% ipython --no-banner

In [1]: import numpy as np

In [2]: np.set_printoptions(precision=2, suppress=True, linewidth=200)

In [3]: F = np.load("test6.npy")

In [4]: print(F)
[[-1.8  1.7]
 [ 1.7  0.8]]

In [5]: print((F + F.T) / 2)
[[-1.8  1.7]
 [ 1.7  0.8]]

In [6]: print(np.trace(F))
-1.0

In [7]: print(round(float(np.linalg.det(F)), 2))
-4.33

In [8]: print(F @ F)
[[ 6.13 -1.7 ]
 [-1.7   3.53]]

In [9]: print(np.sort(np.abs(np.linalg.eigvals(F))))
[1.64 2.64]

In [10]: print((F - F.T) / 2)
[[0. 0.]
 [0. 0.]]

In [11]: print(np.linalg.matrix_power(F, 4))
[[ 40.47 -16.42]
 [-16.42  15.35]]

In [12]: W2 = 3 * np.array([[-0.1, -1.1, 1.0], [-0.5, -0.5, 0.6], [0.0, 0.6, 0.5]])

In [13]: rng = np.random.default_rng(1100)

In [14]: z = rng.integers(0, 3, 27)

In [15]: W0 = W2[z] + rng.normal(size=(27, 3))

In [16]: print(W0)
[[-2.02 -1.11  0.7 ]
 [-0.28 -3.35  4.27]
 [ 1.17  2.35  1.35]
 [ 0.54 -2.65  2.24]
 [-1.01 -2.04  2.23]
 [-0.43  2.45  2.55]
 [-2.6  -1.56  1.83]
 [-1.91 -1.53  3.61]
 [-1.3  -2.85  3.72]
 [-0.66 -4.52  3.48]
 [-0.9  -0.75  1.1 ]
 [-2.04 -3.4   1.63]
 [ 0.74 -3.76  3.37]
 [-0.89 -5.51  3.81]
 [ 0.9  -2.98  1.26]
 [ 1.07 -3.31  3.2 ]
 [-0.69 -2.86  2.07]
 [-0.27 -3.55  3.88]
 [ 1.6   1.26  0.2 ]
 [-1.03 -0.96  1.69]
 [-2.04 -0.4   1.29]
 [-3.04 -2.25  3.62]
 [ 0.84  1.53  0.97]
 [ 0.56  1.46  1.48]
 [ 0.82  3.11  0.95]
 [-0.13 -0.56  1.33]
 [-1.7  -2.47  2.13]]

In [17]: T = np.stack([W0, -2 * W0, W0[::-1]])

In [18]: print(np.linalg.matrix_rank(T.reshape(3, -1)))
2

In [19]: print(np.linalg.norm(T, axis=(1, 2)))
[20.31 40.61 20.31]

In [20]: print(T.shape)
(3, 27, 3)
